$ python3 -q
>>> import numpy as np
>>> from numpy import linalg as LA
>>> np.set_printoptions(suppress=True, linewidth=120)
>>> data = np.loadtxt("x.csv", delimiter=",")
>>> print(data.round(1) + 0)
[[ 0.7  0.   0.   0.4  0.2]
 [ 0.   1.   0.  -0.1  0. ]
 [ 0.   0.   1.   0.   0. ]
 [ 0.4 -0.1  0.   0.5 -0.3]
 [ 0.2  0.   0.  -0.3  0.8]]
>>> # applying it twice changes nothing
>>> print(LA.matrix_rank(data, rtol=0.1))
4
>>> print(np.argsort(-LA.norm(data, axis=0).round(6), kind="stable")[:3])
[2 1 4]
>>> print([round(float(x), 1) for x in LA.svd(data, compute_uv=False)[:3]])
[1.0, 1.0, 1.0]
>>> K = np.loadtxt("data.csv", delimiter=",")
>>> print(K)
[[  0.1   1.4   0.3   4.8  -2.1   5.7]
 [  1.1  -2.2  51.9  -0.3   0.   18.1]
 [ -0.4   0.6   4.9   2.   -1.5  -4.7]
 [ -0.3  -1.7 -13.    3.1  -1.    0.1]
 [ -0.4  -0.3 -27.3   8.5  -2.   -1.1]
 [  0.3   0.5  12.3   4.4  -0.8  -4. ]
 [ -0.6  -3.6 -21.5   4.5  -0.6   3. ]
 [  1.   -3.3  14.6  -0.5  -1.9 -16.6]
 [ -0.5   1.4  13.8  -8.5  -0.2 -13.4]
 [  0.5  -0.5  10.5  -0.3  -0.2  -4. ]
 [ -0.1  -2.3  25.7   1.1  -1.1  -2.6]
 [ -1.    1.5  37.2   2.5   0.7   2.9]
 [  0.7  -1.6  -7.2   0.8   1.5  10. ]
 [ -0.3  -0.2   3.6   0.8  -0.5 -10.3]
 [  0.2   2.  -30.1  -2.    1.2  -6.4]
 [ -0.2   4.9  10.3   1.9  -1.3  -7.3]
 [  0.2  -2.  -22.5   5.1   0.7  -6.7]
 [  0.1   0.4  -0.2  -0.4  -2.7   4.3]
 [ -1.    3.2  18.7  -2.2  -1.5   6. ]
 [  0.7  -0.5  10.9   0.    1.4  11.5]
 [ -0.4  -3.1  30.9  -1.9   2.5  -3.9]
 [ -0.6  -0.5  15.6   0.3   1.8   7.9]
 [  0.9  -2.1   6.   -2.4  -0.5  10.2]
 [  0.4  -0.6  30.4  -4.6  -0.4   8.4]
 [  0.7   4.4  14.3   1.4   0.6  -7. ]]
>>> cen = K - K.mean(axis=0)
>>> left, s, vt = LA.svd(cen, full_matrices=False)
>>> print(round(float((s ** 2).sum() ** 2 / (s ** 4).sum()), 1))
1.4
>>> print(np.round(np.abs(vt[-1]), 1) + 0)
[1.  0.1 0.  0.  0.  0. ]
>>> print(s.round(1))
[99.8 40.2 15.1 10.9  6.2  2.8]
>>> print(np.round(s ** 2 / (s ** 2).sum(), 1) + 0)
[0.8 0.1 0.  0.  0.  0. ]
>>> print((np.sign(left[:, 0]) == np.sign(left[0, 0])).astype(int))
[1 0 1 1 1 0 1 0 0 0 0 0 1 1 1 0 1 1 0 0 0 0 1 0 0]
>>> print(np.abs(left[:, 0]).argmax())
1
>>> print(np.abs(vt[0]).argmax())
2
>>> rng = np.random.default_rng(85)
>>> Y = K + rng.integers(-2, 3, (25, 1)) @ rng.integers(-2, 3, (1, 6))
>>> print(Y.round(1))
[[ -1.9  -0.6   2.3   3.8  -0.1   4.7]
 [  5.1   1.8  47.9   1.7  -4.   20.1]
 [ -4.4  -3.4   8.9   0.    2.5  -6.7]
 [ -0.3  -1.7 -13.    3.1  -1.    0.1]
 [ -0.4  -0.3 -27.3   8.5  -2.   -1.1]
 [  0.3   0.5  12.3   4.4  -0.8  -4. ]
 [ -2.6  -5.6 -19.5   3.5   1.4   2. ]
 [  1.   -3.3  14.6  -0.5  -1.9 -16.6]
 [  3.5   5.4   9.8  -6.5  -4.2 -11.4]
 [ -3.5  -4.5  14.5  -2.3   3.8  -6. ]
 [ -0.1  -2.3  25.7   1.1  -1.1  -2.6]
 [ -3.   -0.5  39.2   1.5   2.7   1.9]
 [  4.7   2.4 -11.2   2.8  -2.5  12. ]
 [  1.7   1.8   1.6   1.8  -2.5  -9.3]
 [  0.2   2.  -30.1  -2.    1.2  -6.4]
 [ -2.2   2.9  12.3   0.9   0.7  -8.3]
 [  0.2  -2.  -22.5   5.1   0.7  -6.7]
 [  4.1   4.4  -4.2   1.6  -6.7   6.3]
 [ -3.    1.2  20.7  -3.2   0.5   5. ]
 [  0.7  -0.5  10.9   0.    1.4  11.5]
 [  3.6   0.9  26.9   0.1  -1.5  -1.9]
 [  3.4   3.5  11.6   2.3  -2.2   9.9]
 [  4.9   1.9   2.   -0.4  -4.5  12.2]
 [  0.4  -0.6  30.4  -4.6  -0.4   8.4]
 [ -3.3   0.4  18.3  -0.6   4.6  -9. ]]
>>> print(np.round(LA.svd(Y - K, compute_uv=False), 1) + 0)
[28.8  0.   0.   0.   0.   0. ]
>>> print(np.abs(Y - K).sum(axis=1))
[10. 20. 20.  0.  0.  0. 10.  0. 20. 20.  0. 10. 20. 10.  0. 10.  0. 20. 10.  0. 20. 20. 20.  0. 20.]
>>> print(np.round(Y - K, 1))
[[-2. -2.  2. -1.  2. -1.]
 [ 4.  4. -4.  2. -4.  2.]
 [-4. -4.  4. -2.  4. -2.]
 [ 0.  0.  0.  0.  0.  0.]
 [ 0.  0.  0.  0.  0.  0.]
 [ 0.  0.  0.  0.  0.  0.]
 [-2. -2.  2. -1.  2. -1.]
 [ 0.  0.  0.  0.  0.  0.]
 [ 4.  4. -4.  2. -4.  2.]
 [-4. -4.  4. -2.  4. -2.]
 [ 0.  0.  0.  0.  0.  0.]
 [-2. -2.  2. -1.  2. -1.]
 [ 4.  4. -4.  2. -4.  2.]
 [ 2.  2. -2.  1. -2.  1.]
 [ 0.  0.  0.  0.  0.  0.]
 [-2. -2.  2. -1.  2. -1.]
 [ 0.  0.  0.  0.  0.  0.]
 [ 4.  4. -4.  2. -4.  2.]
 [-2. -2.  2. -1.  2. -1.]
 [ 0.  0.  0.  0.  0.  0.]
 [ 4.  4. -4.  2. -4.  2.]
 [ 4.  4. -4.  2. -4.  2.]
 [ 4.  4. -4.  2. -4.  2.]
 [ 0.  0.  0.  0.  0.  0.]
 [-4. -4.  4. -2.  4. -2.]]
